$ python3 -q
>>> import numpy as np
>>> np.set_printoptions(precision=2, suppress=True, linewidth=160, floatmode="fixed")
>>> def rd(a):
...     return np.round(a, 2) + 0
... 
>>> W0 = np.array([[0, 5, -1, -1, -3, -1, -2],
...     [-5, 0, 3, 2, 0, -3, -1],
...     [1, -3, 0, 2, -2, 0, -1],
...     [1, -2, -2, 0, 1, 2, 1],
...     [3, 0, 2, -1, 0, -2, 2],
...     [1, 3, 0, -2, 2, 0, 2],
...     [2, 1, 1, -1, -2, -2, 0]])
>>> print(np.argsort(-np.linalg.norm(W0, axis=0).round(6), kind="stable")[:3])
[1 0 4]
>>> print([round(float(x), 2) for x in np.linalg.svd(W0, compute_uv=False)[:3]])
[7.81, 7.81, 5.44]
>>> print(rd(np.linalg.norm(W0, 2) / np.linalg.norm(W0)))
0.58
>>> gram = W0.T @ W0
>>> print((W0 @ W0.T).shape)
(7, 7)
>>> print(np.trace(gram), (W0 ** 2).sum())
182 182
>>> print(rd(np.linalg.eigvalsh(gram)[::-1]))
[60.97 60.97 29.58 29.58  0.45  0.45  0.00]
>>> print(np.allclose(gram, gram.T))
True
>>> print(rd(W0 @ np.linalg.pinv(W0) @ W0))
[[ 0.00  5.00 -1.00 -1.00 -3.00 -1.00 -2.00]
 [-5.00  0.00  3.00  2.00  0.00 -3.00 -1.00]
 [ 1.00 -3.00  0.00  2.00 -2.00  0.00 -1.00]
 [ 1.00 -2.00 -2.00  0.00  1.00  2.00  1.00]
 [ 3.00  0.00  2.00 -1.00  0.00 -2.00  2.00]
 [ 1.00  3.00  0.00 -2.00  2.00  0.00  2.00]
 [ 2.00  1.00  1.00 -1.00 -2.00 -2.00  0.00]]
>>> print(np.allclose(W0[:-1].T @ np.linalg.lstsq(W0[:-1].T, W0[-1])[0], W0[-1]))
True
>>> Y = np.array([[1, -1], [0, 1], [-2, 1], [3, 0], [3, -3], [0, -1], [0, 0]])
>>> print(W0 @ Y)
[[-10  14]
 [ -5  11]
 [  1   2]
 [  8 -10]
 [ -4   1]
 [  1  -4]
 [ -9   8]]
>>> print(np.linalg.matrix_rank(np.vstack([W0, Y.T])))
7
>>> print(np.vstack([W0, Y.T]).shape)
(9, 7)
>>> print(np.einsum("ik,kj->ji", W0, Y))
[[-10  -5   1   8  -4   1  -9]
 [ 14  11   2 -10   1  -4   8]]
>>> rng = np.random.default_rng(4311)
>>> Y = W0 + rng.integers(-2, 3, (7, 6)) @ rng.integers(-2, 3, (6, 7))
>>> print(Y)
[[ -4   6   4  -5 -17  -3   4]
 [ -1   4   0   0   2 -11  -9]
 [  2  -2  -3   7   5   1  -7]
 [  2  -5  -7   2   7   6  -1]
 [  5  -5  -5  -4  10   2  -1]
 [  5   2  -2  -9   4  -4   2]
 [  2  -8  -6   2  14  10   0]]
>>> print(np.abs(Y - W0).sum(axis=1))
[36 31 24 23 34 20 47]
>>> cent = np.sign(np.array([[1, 2, 1, 3], [1, 3, 3, 2], [3, 3, 1, 2], [2, 1, 2, 3]]))
>>> Y = (np.tril(cent, -1) + np.eye(4)) @ (np.triu(cent, 1) + np.eye(4))
>>> evals = np.array([7, 2, 0, 9])
>>> X = np.rint(Y * evals @ np.linalg.inv(Y)) + 0
>>> print(X)
[[ 12.00  -3.00 -11.00   9.00]
 [ 10.00   1.00 -22.00  18.00]
 [ 10.00   1.00 -31.00  27.00]
 [ 10.00   1.00 -40.00  36.00]]
>>> def softmax(z):
...     e = np.exp(z - z.max(axis=-1, keepdims=True))
...     return e / e.sum(axis=-1, keepdims=True)
... 
>>> print(rd(softmax(X[1] + 4)))
[0.00 0.00 0.00 1.00]
>>> scores = X @ X.T / np.sqrt(4)
>>> print(softmax(scores)[1] @ X)
[ 10.00   1.00 -40.00  36.00]
>>> rank = np.linalg.matrix_rank(X)
>>> print(rank)
3
>>> null = np.linalg.svd(X)[2][rank:].T
>>> print([int(np.linalg.matrix_rank(np.delete(X, i, axis=0))) for i in range(4)])
[2, 3, 3, 3]
>>> print(rd(X @ null))
[[0.00]
 [0.00]
 [0.00]
 [0.00]]
>>> print(np.allclose(X @ null, 0))
True
>>> print([int(np.linalg.matrix_rank(X[:i])) for i in range(1, len(X) + 1)])
[1, 2, 3, 3]
>>> print(np.allclose(X[:-1].T @ np.linalg.lstsq(X[:-1].T, X[-1])[0], X[-1]))
True
>>> print(rd(X @ np.linalg.pinv(X) @ X))
[[ 12.00  -3.00 -11.00   9.00]
 [ 10.00   1.00 -22.00  18.00]
 [ 10.00   1.00 -31.00  27.00]
 [ 10.00   1.00 -40.00  36.00]]
>>> print(np.unique(X.round(6), axis=0).shape)
(4, 4)
>>> print(rd(np.trace(np.linalg.pinv(X) @ X)))
3.0
>>> Y = X / np.linalg.norm(X, axis=1, keepdims=True)
>>> gram = Y @ Y.T
>>> print(np.argwhere(np.triu(np.abs(gram) > 0.95, 1)))
[[1 2]
 [1 3]
 [2 3]]
>>> print(rd(np.linalg.norm(Y, axis=1)))
[1.00 1.00 1.00 1.00]
>>> print((np.abs(gram) > 0.9).astype(int))
[[1 1 0 0]
 [1 1 1 1]
 [0 1 1 1]
 [0 1 1 1]]
>>> E = np.loadtxt("out1.csv", delimiter=",")
>>> print(E)
[[-0.01 -2.00 -1.01 -1.94 -1.04  1.02 -0.85]
 [ 0.00 -2.01 -0.95 -2.06 -1.05  1.00 -1.00]
 [-0.03 -1.95 -1.09 -2.01 -1.13  1.02 -0.88]
 [ 0.00 -1.96 -1.04 -2.03 -0.94  1.03 -0.96]
 [-0.08 -0.05 -0.04  1.99 -1.90 -1.97  2.00]
 [-0.01  0.00 -0.01  1.95 -1.95 -2.04  2.00]
 [ 0.11 -0.07 -0.03  2.04 -2.04 -1.98  2.02]
 [-0.01 -0.05  0.00  2.01 -2.03 -1.96  2.01]
 [ 0.05  1.05 -0.96 -0.06  0.97  0.96 -1.09]
 [ 0.04  0.96 -1.07 -0.09  1.01  0.94 -1.02]
 [ 0.02  1.07 -1.03 -0.03  1.07  1.06 -0.99]
 [ 0.07  0.98 -1.02 -0.09  1.00  1.00 -1.08]]
>>> z = rng.permutation(4)
>>> print(z)
[3 1 0 2]
>>> Y = X[z][:, z]
>>> print(np.diag(Y))
[ 36.00   1.00  12.00 -31.00]
>>> print(rd(np.sort(np.abs(np.linalg.eigvals(Y)))))
[0.00 2.00 7.00 9.00]
>>> A = np.load("data.npy")
>>> print(A)
[[ 0  0  0]
 [-1  2  1]
 [-1  2  1]
 [ 0  0  0]
 [-1  2  1]
 [-2  4  2]
 [-2  4  2]]
>>> print(np.allclose(A[:-1].T @ np.linalg.lstsq(A[:-1].T, A[-1])[0], A[-1]))
True
>>> print(np.linalg.lstsq(A[:-1].T, A[-1])[2])
1
>>> print(np.unique(A.round(6), axis=0).shape)
(3, 3)
>>> blk = np.stack([A, -1 * A, A[::-1]])
>>> print(blk.sum(axis=0))
[[-2  4  2]
 [-2  4  2]
 [-1  2  1]
 [ 0  0  0]
 [-1  2  1]
 [-1  2  1]
 [ 0  0  0]]
>>> rank = np.linalg.matrix_rank(A)
>>> print(rank)
1
>>> null = np.linalg.svd(A)[2][rank:].T
>>> print([int(np.linalg.matrix_rank(A[:i])) for i in range(1, len(A) + 1)])
[0, 1, 1, 1, 1, 1, 1]
>>> print(np.allclose(A @ null, 0))
True
>>> print(null.shape)
(3, 2)
>>> print([int(np.linalg.matrix_rank(np.delete(A, i, axis=0))) for i in range(7)])
[1, 1, 1, 1, 1, 1, 1]
>>> z = rng.integers(0, 2, 9)
>>> J = np.triu((z[:, None] == z) & (rng.random((9, 9)) < 0.8), 1).astype(int)
>>> J += J.T
>>> print(J)
[[0 1 0 0 0 0 0 1 0]
 [1 0 0 0 0 0 1 0 0]
 [0 0 0 0 1 1 0 0 0]
 [0 0 0 0 1 1 0 0 0]
 [0 0 1 1 0 1 0 0 0]
 [0 0 1 1 1 0 0 0 0]
 [0 1 0 0 0 0 0 1 0]
 [1 0 0 0 0 0 1 0 0]
 [0 0 0 0 0 0 0 0 0]]
>>> vec = np.array([-8, 1, 3, -2, 6, -5, -7, 6, 0])
>>> h = np.maximum(J @ vec, 0)
>>> print(J.T @ h)
[ 0 14  7  7  9  2  0 14  0]
>>> print(np.maximum(J @ (3 * vec), 0))
[21  0  3  3  0 21 21  0  0]
>>> print(J * (h > 1e-9)[:, None])
[[0 1 0 0 0 0 0 1 0]
 [0 0 0 0 0 0 0 0 0]
 [0 0 0 0 1 1 0 0 0]
 [0 0 0 0 1 1 0 0 0]
 [0 0 0 0 0 0 0 0 0]
 [0 0 1 1 1 0 0 0 0]
 [0 1 0 0 0 0 0 1 0]
 [0 0 0 0 0 0 0 0 0]
 [0 0 0 0 0 0 0 0 0]]
>>> print(np.argwhere(np.triu(J)))
[[0 1]
 [0 7]
 [1 6]
 [2 4]
 [2 5]
 [3 4]
 [3 5]
 [4 5]
 [6 7]]
>>> print(np.trace(J @ J @ J) // 6)
2
>>> print(J.sum(axis=0))
[2 2 2 2 3 3 2 2 0]
>>> print(J @ J)
[[2 0 0 0 0 0 2 0 0]
 [0 2 0 0 0 0 0 2 0]
 [0 0 2 2 1 1 0 0 0]
 [0 0 2 2 1 1 0 0 0]
 [0 0 1 1 3 2 0 0 0]
 [0 0 1 1 2 3 0 0 0]
 [2 0 0 0 0 0 2 0 0]
 [0 2 0 0 0 0 0 2 0]
 [0 0 0 0 0 0 0 0 0]]
>>> Lm = np.diag(J.sum(axis=1)) - J
>>> print(round(np.linalg.det(Lm[1:, 1:])))
0
>>> print(rd(np.linalg.eigvalsh(Lm)))
[0.00 0.00 0.00 2.00 2.00 2.00 4.00 4.00 4.00]
>>> print(np.linalg.matrix_rank(Lm))
6
>>> print(Lm)
[[ 2 -1  0  0  0  0  0 -1  0]
 [-1  2  0  0  0  0 -1  0  0]
 [ 0  0  2  0 -1 -1  0  0  0]
 [ 0  0  0  2 -1 -1  0  0  0]
 [ 0  0 -1 -1  3 -1  0  0  0]
 [ 0  0 -1 -1 -1  3  0  0  0]
 [ 0 -1  0  0  0  0  2 -1  0]
 [-1  0  0  0  0  0 -1  2  0]
 [ 0  0  0  0  0  0  0  0  0]]
>>> print((J + J.T) / 2)
[[0.00 1.00 0.00 0.00 0.00 0.00 0.00 1.00 0.00]
 [1.00 0.00 0.00 0.00 0.00 0.00 1.00 0.00 0.00]
 [0.00 0.00 0.00 0.00 1.00 1.00 0.00 0.00 0.00]
 [0.00 0.00 0.00 0.00 1.00 1.00 0.00 0.00 0.00]
 [0.00 0.00 1.00 1.00 0.00 1.00 0.00 0.00 0.00]
 [0.00 0.00 1.00 1.00 1.00 0.00 0.00 0.00 0.00]
 [0.00 1.00 0.00 0.00 0.00 0.00 0.00 1.00 0.00]
 [1.00 0.00 0.00 0.00 0.00 0.00 1.00 0.00 0.00]
 [0.00 0.00 0.00 0.00 0.00 0.00 0.00 0.00 0.00]]
>>> print(J @ J)
[[2 0 0 0 0 0 2 0 0]
 [0 2 0 0 0 0 0 2 0]
 [0 0 2 2 1 1 0 0 0]
 [0 0 2 2 1 1 0 0 0]
 [0 0 1 1 3 2 0 0 0]
 [0 0 1 1 2 3 0 0 0]
 [2 0 0 0 0 0 2 0 0]
 [0 2 0 0 0 0 0 2 0]
 [0 0 0 0 0 0 0 0 0]]
>>> print(rd(np.linalg.norm(J, 2) / np.linalg.norm(J)))
0.6
>>> print([round(float(x), 2) for x in np.linalg.svd(J, compute_uv=False)[:3]])
[2.56, 2.0, 2.0]
>>> print(np.linalg.cond(J) > 100)
True
>>> print([round(float(np.linalg.det(J[:i, :i])), 2) + 0 for i in range(1, 10)])
[0.0, -1.0, 0.0, 0.0, 0.0, 0.0, 0.0, 0.0, 0.0]
>>> try:
...     np.linalg.cholesky(J)
... except np.linalg.LinAlgError as e:
...     print("failed:", e)
... 
failed: Matrix is not positive definite
>>> data = np.load("test12.npy")
>>> print(data)
[[ 0.84 -0.36 -0.42]
 [-1.96  0.84  0.98]
 [ 0.14 -0.06 -0.07]
 [ 1.12 -0.48 -0.56]
 [-1.82  0.78  0.91]
 [-1.96  0.84  0.98]
 [ 0.14 -0.06 -0.07]]
>>> Y = data + rng.integers(-2, 3, (7, 1)) @ rng.integers(-2, 3, (1, 3))
>>> print(rd(Y))
[[ 0.84 -0.36 -2.42]
 [-1.96  0.84 -1.02]
 [ 0.14 -0.06 -2.07]
 [ 1.12 -0.48 -2.56]
 [-1.82  0.78 -0.09]
 [-1.96  0.84 -1.02]
 [ 0.14 -0.06 -0.07]]
>>> print(rd(np.abs(Y - data).sum(axis=1)))
[2.00 2.00 2.00 2.00 1.00 2.00 0.00]
>>> print(rd(Y - data))
[[ 0.00  0.00 -2.00]
 [ 0.00  0.00 -2.00]
 [ 0.00  0.00 -2.00]
 [ 0.00  0.00 -2.00]
 [ 0.00  0.00 -1.00]
 [ 0.00  0.00 -2.00]
 [ 0.00  0.00  0.00]]
>>> arr = np.diag(np.array([3, 4, 5, -4, -5])) + 2 * np.eye(5, k=1) + 2 * np.eye(5, k=-1)
>>> print(arr)
[[ 3.00  2.00  0.00  0.00  0.00]
 [ 2.00  4.00  2.00  0.00  0.00]
 [ 0.00  2.00  5.00  2.00  0.00]
 [ 0.00  0.00  2.00 -4.00  2.00]
 [ 0.00  0.00  0.00  2.00 -5.00]]
>>> blk = np.stack([arr, 3 * arr, arr[::-1]])
>>> print(blk.sum(axis=0))
[[ 12.00   8.00   0.00   2.00  -5.00]
 [  8.00  16.00  10.00  -4.00   2.00]
 [  0.00  10.00  25.00  10.00   0.00]
 [  2.00   4.00  10.00 -16.00   8.00]
 [  3.00   2.00   0.00   8.00 -20.00]]
>>> print(np.linalg.matrix_rank(blk.reshape(3, -1)))
2
>>> print(blk.shape)
(3, 5, 5)
>>> print((blk @ arr.T).shape)
(3, 5, 5)
>>> print(rd(np.linalg.det(blk)))
[   608.00 147744.00    608.00]
>>> print(np.einsum("bij,cij->bc", blk, blk))
[[ 123.00  369.00   41.00]
 [ 369.00 1107.00  123.00]
 [  41.00  123.00  123.00]]
>>> print(np.linalg.matrix_rank(blk))
[5 5 5]
>>> Y = np.array([[-2, -3], [2, 3], [-2, -1], [2, -3], [0, 1]])
>>> print(np.einsum("ij->j", arr))
[ 5.00  8.00  9.00  0.00 -3.00]
>>> print(np.vstack([arr, Y.T]).shape)
(7, 5)
>>> Y = arr + rng.integers(-2, 3, (5, 4)) @ rng.integers(-2, 3, (4, 5))
>>> print(Y)
[[ 1.00  3.00 -6.00  6.00  4.00]
 [ 2.00 12.00  4.00  1.00 -7.00]
 [ 0.00  6.00  1.00 10.00  4.00]
 [ 6.00 -1.00 10.00 -9.00  1.00]
 [ 4.00  9.00  0.00  6.00 -8.00]]
>>> print(np.abs(Y - arr).sum(axis=1))
[19.00 18.00 20.00 21.00 20.00]
>>> m1 = np.load("dump.npy")
>>> print(m1)
[[  4.33  -1.29   3.60  -2.17   2.07  -4.95   3.72]
 [ 10.49  -2.03   6.00  -3.47   3.98 -10.23   8.03]
 [ 14.64  -5.09   1.76   0.75   8.99  -9.91   6.94]
 [ 15.88  -9.08 -12.12  15.03  15.45   3.10  -2.94]
 [  9.38  -2.07   5.92  -3.85   4.11 -10.18   7.47]
 [ 24.93 -10.91  -5.65  10.36  18.84  -7.03   5.16]]
>>> print(rd(softmax(10 * m1[4])))
[1.00 0.00 0.00 0.00 0.00 0.00 0.00]
>>> print(rd(softmax(m1[4])))
[0.84 0.00 0.03 0.00 0.00 0.00 0.12]
>>> scores = m1 @ m1.T / np.sqrt(7)
>>> print(rd(softmax(scores)[4] @ m1))
[ 24.93 -10.91  -5.65  10.36  18.84  -7.03   5.16]
>>> print(softmax(scores).round(6).argmax(axis=1))
[5 5 5 5 5 5]
>>> print(rd(softmax(scores + np.triu(np.full(scores.shape, -np.inf), 1))))
[[1.00 0.00 0.00 0.00 0.00 0.00]
 [0.00 1.00 0.00 0.00 0.00 0.00]
 [0.00 0.00 1.00 0.00 0.00 0.00]
 [0.00 0.00 0.00 1.00 0.00 0.00]
 [0.00 0.01 0.99 0.00 0.00 0.00]
 [0.00 0.00 0.00 0.00 0.00 1.00]]
>>> print(rd(softmax(scores)))
[[0.00 0.07 0.16 0.00 0.01 0.76]
 [0.00 0.00 0.00 0.00 0.00 1.00]
 [0.00 0.00 0.00 0.00 0.00 1.00]
 [0.00 0.00 0.00 0.03 0.00 0.97]
 [0.00 0.00 0.00 0.00 0.00 1.00]
 [0.00 0.00 0.00 0.00 0.00 1.00]]
